$ python -q
>>> import numpy as np
>>> from numpy import linalg as LA
>>> np.set_printoptions(precision=1, suppress=True, linewidth=120)
>>> W0 = np.load("mat.npy")
>>> W0
array([[ -19,   30,   55,  -66,   -7,   33,  -13,  -67,   30,   16,  -52,  -43,  -20,   14],
       [  -6,   -9,   36,  -81,  -30,   39,  -13,  -89,  -21,  -35,  -16,  -70,   35,   37],
       [ -15,   25,   33,  -41,    1,   12,   -4,  -42,   33,   17,  -40,  -23,  -17,    7],
       [   2,  -16,   22,  -46,  -26,   36,  -14,  -50,  -36,  -32,    4,  -46,   28,   24],
       [ -19,   19,   85, -116,  -33,   75,  -30, -120,   -3,  -11,  -54,  -91,    1,   37],
       [  -5,    4,    5,  -20,   -1,   -3,    3,  -23,   12,   -2,  -12,  -13,    6,    8],
       [ -20,   21,   14,  -63,    4,  -21,   15,  -73,   57,    3,  -48,  -36,   13,   23],
       [  -8,   13,   74,  -65,  -28,   81,  -37,  -61,  -27,   -1,  -28,  -56,  -19,   15]])
>>> # rank 3
>>> Uu, s, Vt = LA.svd(W0)
>>> evecs = Vt[:(s > 1e-8).sum()]
>>> rng = np.random.default_rng(244671)
>>> x0 = W0[6] + -2 * W0[4] + rng.integers(2) * np.eye(14)[8]
>>> x0
array([  18.,  -17., -156.,  169.,   70., -171.,   75.,  167.,   63.,   25.,   60.,  146.,   11.,  -51.])
>>> np.round(np.diag(evecs.T @ evecs), 1) + 0
array([0. , 0.1, 0.3, 0.3, 0.1, 0.4, 0.1, 0.4, 0.4, 0.2, 0.2, 0.2, 0.3, 0.1])
>>> round(LA.norm(x0 - evecs.T @ evecs @ x0), 1)
np.float64(0.0)
